>>> import numpy as np
>>> from numpy import linalg as LA
>>> np.set_printoptions(precision=2, suppress=True, linewidth=120)
>>> M2 = np.array([[1, 2, 1],
...     [2, 2, 2],
...     [1, 1, 0],
...     [1, 2, 2],
...     [2, 1, 0],
...     [1, 2, 1],
...     [2, 1, 2],
...     [1, 0, 1]])
>>> cent = np.array([[-2, -2, -2, 2, -2, 0, -2, 1, 2, -1, -1, -2],
...     [-2, 2, -2, -1, 1, 1, 1, 1, 1, 0, 1, 1],
...     [0, -1, -2, 1, -2, 1, 0, -2, 2, 0, 1, 0]])
>>> mat = M2 @ cent
>>> mat
array([[ -6,   1,  -8,   1,  -2,   3,   0,   1,   6,  -1,   2,   0],
       [ -8,  -2, -12,   4,  -6,   4,  -2,   0,  10,  -2,   2,  -2],
       [ -4,   0,  -4,   1,  -1,   1,  -1,   2,   3,  -1,   0,  -1],
       [ -6,   0, -10,   2,  -4,   4,   0,  -1,   8,  -1,   3,   0],
       [ -6,  -2,  -6,   3,  -3,   1,  -3,   3,   5,  -2,  -1,  -3],
       [ -6,   1,  -8,   1,  -2,   3,   0,   1,   6,  -1,   2,   0],
       [ -6,  -4, -10,   5,  -7,   3,  -3,  -1,   9,  -2,   1,  -3],
       [ -2,  -3,  -4,   3,  -4,   1,  -2,  -1,   4,  -1,   0,  -2]])
>>> # null space of dimension 9
>>> Uu, sigma, Vt = LA.svd(mat)
>>> V = Vt[:(sigma > 1e-8).sum()]
>>> rng = np.random.default_rng(3901)
>>> vec = mat[1] + -1 * mat[7] + rng.integers(2) * np.eye(12)[9]
>>> vec
array([-6.,  1., -8.,  1., -2.,  3.,  0.,  1.,  6., -1.,  2.,  0.])
>>> np.diag(V.T @ V)
array([0.4 , 0.3 , 0.42, 0.16, 0.27, 0.11, 0.18, 0.49, 0.27, 0.04, 0.18, 0.18])
>>> np.allclose(V.T @ V @ vec, vec)
True
>>> r0, r1 = mat[0], mat[5]
>>> r0 @ r1
np.int64(157)
>>> p = (r0 @ r1) / (r0 @ r0) * r0
>>> round(float(LA.norm(r0 + r1) ** 2 + LA.norm(r0 - r1) ** 2), 2)
628.0
>>> p
array([-6.,  1., -8.,  1., -2.,  3.,  0.,  1.,  6., -1.,  2.,  0.])
>>> LA.matrix_rank(mat, rtol=0.1)
np.int64(3)
>>> np.argsort(-LA.norm(mat, axis=0).round(6), kind="stable")[:3]
array([2, 8, 0])
>>> w1 = np.array([[0, 3, 2, 2, 3, 0],
...     [1, 1, 3, 1, 1, 1],
...     [3, 3, 0, 2, 3, 1],
...     [1, 3, 2, 2, 2, 3],
...     [0, 0, 1, 3, 1, 2],
...     [2, 1, 0, 0, 1, 0],
...     [0, 0, 0, 1, 2, 2],
...     [2, 3, 3, 3, 1, 1],
...     [3, 2, 3, 3, 2, 2],
...     [1, 0, 1, 1, 0, 3],
...     [1, 3, 1, 2, 3, 1],
...     [0, 1, 3, 2, 2, 0]])
>>> b = np.array([-2, 2, 0, 1, 0, 0])
>>> act = np.maximum(mat @ w1 + b, 0)
>>> LA.matrix_rank(act)
np.int64(3)
>>> (act > 0).astype(int)
array([[1, 0, 1, 0, 0, 1],
       [1, 0, 1, 0, 0, 0],
       [1, 0, 1, 0, 0, 0],
       [1, 0, 1, 0, 0, 1],
       [1, 0, 0, 0, 0, 0],
       [1, 0, 1, 0, 0, 1],
       [0, 0, 0, 0, 0, 0],
       [0, 0, 0, 0, 0, 0]])
>>> cent = np.array([[0, 0, 0], [1, 3, 3], [3, 0, 0], [1, 2, 3], [2, 2, 3], [1, 1, 0]])
>>> w1 @ cent
array([[17, 19, 24],
       [14,  8,  9],
       [12, 20, 24],
       [18, 20, 21],
       [10, 10, 12],
       [ 3,  5,  6],
       [ 7,  8,  9],
       [18, 18, 21],
       [20, 18, 21],
       [ 7,  5,  3],
       [15, 20, 24],
       [16, 11, 15]])
>>> act @ cent
array([[43,  4,  0],
       [12,  0,  0],
       [12,  0,  0],
       [36,  3,  0],
       [ 0,  0,  0],
       [43,  4,  0],
       [ 0,  0,  0],
       [ 0,  0,  0]])
>>> LA.lstsq(mat[:-1].T, mat[-1])[2]
np.int32(3)
>>> round(float(np.trace(LA.pinv(mat) @ mat)), 2)
3.0
>>> M = np.loadtxt("data.csv", delimiter=",")
>>> M
array([[-1., -1.,  2.,  1.,  0.],
       [ 0., -1., -1.,  2.,  1.],
       [ 1.,  0., -1., -1.,  2.],
       [ 2.,  1.,  0., -1., -1.],
       [-1.,  2.,  1.,  0., -1.]])
>>> q, V = LA.qr(M[:, :1])[0], LA.qr(M[:, 1:])[0]
>>> sigma = LA.svd(q.T @ V, compute_uv=False)
>>> np.round(LA.norm(q @ q.T - V @ V.T, 2), 2)
np.float64(1.0)
>>> (sigma > 0.9).sum()
np.int64(0)
>>> round(float(np.abs(LA.eigvals(M)).max()), 2)
3.75
>>> round(float(LA.det(M)), 2)
41.0
>>> LA.determinant(M)
Traceback (most recent call last):
  File "<python-input-40>", line 1, in <module>
    LA.determinant(M)
    ^^^^^^^^^^^^^^
AttributeError: module 'numpy.linalg' has no attribute 'determinant'
>>> lab = rng.permutation(5)
>>> M2 = M[:, lab] * rng.choice([-1, 1], 5)
>>> M2
array([[-1.,  1.,  0., -2., -1.],
       [ 0.,  1.,  1.,  1., -2.],
       [ 1., -0.,  2.,  1.,  1.],
       [ 2., -1., -1., -0.,  1.],
       [-1., -2., -1., -1., -0.]])
>>> Uu, _, Vt = LA.svd(M.T @ M2)
>>> np.round(Uu @ Vt, 2) + 0
array([[ 1.,  0.,  0.,  0.,  0.],
       [ 0., -1.,  0.,  0.,  0.],
       [ 0.,  0.,  0., -1.,  0.],
       [ 0.,  0.,  0.,  0., -1.],
       [ 0.,  0.,  1.,  0.,  0.]])
